>>> import numpy as np
>>> np.set_printoptions(suppress=True, linewidth=160)
>>> rng = np.random.default_rng(568)
>>> lab = rng.integers(0, 3, 4)
>>> mat = np.array([[4, -2, 3, -4], [0, -2, -5, 4], [3, -1, 5, 4], [3, -1, 1, -2]]) * (lab[:, None] == lab)
>>> print(mat)
[[ 4 -2  0 -4]
 [ 0 -2  0  4]
 [ 0  0  5  0]
 [ 3 -1  0 -2]]
>>> # 2 blocks once reordered
>>> print(np.linalg.matrix_power(mat, 2))
[[  4   0   0 -16]
 [ 12   0   0 -16]
 [  0   0  25   0]
 [  6  -2   0 -12]]
>>> assert mat == mat.T
Traceback (most recent call last):
  File "<python-input-8>", line 1, in <module>
    assert mat == mat.T
           ^^^^^^^^^^^^
ValueError: The truth value of an array with more than one element is ambiguous. Use a.any() or a.all()
>>> np.linalg.determinant(mat)
Traceback (most recent call last):
  File "<python-input-9>", line 1, in <module>
    np.linalg.determinant(mat)
    ^^^^^^^^^^^^^^^^^^^^^
AttributeError: module 'numpy.linalg' has no attribute 'determinant'
>>> print(np.round(np.sort(np.linalg.eigvals(mat).real), 2))
[-2.  1.  1.  5.]
>>> print((np.linalg.matrix_power((mat != 0) + (mat.T != 0) + np.eye(4), 4) > 0).astype(int))
[[1 1 0 1]
 [1 1 0 1]
 [0 0 1 0]
 [1 1 0 1]]
>>> print(np.flatnonzero(np.linalg.matrix_power((mat != 0) + (mat.T != 0) + np.eye(4), 4)[1]))
[0 1 3]
>>> lab = rng.permutation(4)
>>> print(lab)
[2 1 3 0]
>>> A2 = mat[lab][:, lab]
>>> print(A2)
[[ 5  0  0  0]
 [ 0 -2  4  0]
 [ 0 -1 -2  3]
 [ 0 -2 -4  4]]
>>> print(np.trace(A2))
5
>>> print(np.diag(A2))
[ 5 -2 -2  4]
>>> print(np.allclose(A2, mat))
False
>>> E = np.loadtxt("m.csv", delimiter=",")
>>> print(E)
[[13.  8. 16.  4.]
 [ 8.  1.  8.  2.]
 [16.  8. 13.  4.]
 [ 4.  2.  4. -2.]]
>>> vec = np.array([0, 1, 2, 0])
>>> rhs = E @ vec
>>> print(rhs)
[40. 17. 34. 10.]
>>> print(np.round(np.linalg.solve(E, 4 * rhs), 2) + 0)
[0. 4. 8. 0.]
>>> print(np.round(np.linalg.solve(E, rhs), 2) + 0)
[0. 1. 2. 0.]
>>> lab = rng.permutation(4)
>>> print(lab)
[3 0 1 2]
>>> A2 = E[lab][:, lab]
>>> print(A2)
[[-2.  4.  2.  4.]
 [ 4. 13.  8. 16.]
 [ 2.  8.  1.  8.]
 [ 4. 16.  8. 13.]]
>>> print(np.diag(A2))
[-2. 13.  1. 13.]
>>> print(np.allclose(A2, E))
False
>>> data = np.load("w.npy")
>>> print(data)
[[0. 1. 1. 1.]
 [1. 0. 1. 1.]
 [1. 1. 0. 1.]
 [1. 1. 1. 0.]]
>>> f = np.array([-2, 2, -2])
>>> print(np.convolve(data[0], f))
[ 0. -2.  0. -2.  0. -2.]
>>> print(np.correlate(data[0], data[1], "full"))
[0. 1. 2. 2. 2. 1. 1.]
>>> lab = rng.permutation(4)
>>> print(lab)
[3 0 1 2]
>>> A2 = data[lab][:, lab]
>>> print(np.diag(A2))
[0. 0. 0. 0.]
>>> print(np.allclose(A2, data))
True
>>> print(np.trace(A2))
0.0
>>> print(A2)
[[0. 1. 1. 1.]
 [1. 0. 1. 1.]
 [1. 1. 0. 1.]
 [1. 1. 1. 0.]]
>>> A2 = np.linalg.inv(data)
>>> print((np.abs(A2) > 1e-9).astype(int))
[[1 1 1 1]
 [1 1 1 1]
 [1 1 1 1]
 [1 1 1 1]]
>>> print(np.allclose(A2, data.T))
False
>>> Q, evecs = np.linalg.qr(data[:, :1])[0], np.linalg.qr(data[:, 1:])[0]
>>> s = np.linalg.svd(Q.T @ evecs, compute_uv=False)
>>> print(np.round(np.degrees(np.arccos(s.clip(0, 1))), 2))
[40.89]
>>> print((s > 0.9).sum())
0
>>> W0 = np.load("mat.npy")
>>> print(W0.round(2))
[[ 7.59 -3.56 -5.46]
 [ 9.07  3.4  -2.47]
 [ 7.87 -3.09 -5.34]
 [-6.38  5.15  5.73]
 [ 8.67 -1.35 -4.8 ]
 [-2.    8.24  5.3 ]
 [ 4.75  8.5   2.27]
 [ 8.63 -1.48 -4.84]
 [ 8.88 -0.68 -4.54]
 [-2.73 -8.97 -3.47]
 [-5.29  6.21  5.78]
 [ 1.13  8.99  4.23]
 [ 1.64  9.02  4.  ]
 [-4.7  -8.52 -2.3 ]
 [-5.87 -7.96 -1.45]
 [ 2.24 -8.14 -5.36]
 [-4.68  6.71  5.75]
 [-5.54  5.99  5.78]
 [ 9.19  0.93 -3.83]
 [ 3.04 -7.75 -5.54]
 [-9.05 -3.51  2.4 ]
 [-6.3   5.24  5.74]
 [ 8.41  5.29 -1.16]]
>>> # rows and columns are dependent
>>> rk = np.linalg.matrix_rank(W0)
>>> print(rk)
2
>>> N = np.linalg.svd(W0)[2][rk:].T
>>> print(np.linalg.matrix_rank(W0.T @ W0), np.linalg.matrix_rank(W0 @ W0.T))
2 2
>>> print(np.allclose(W0 @ N, 0))
True
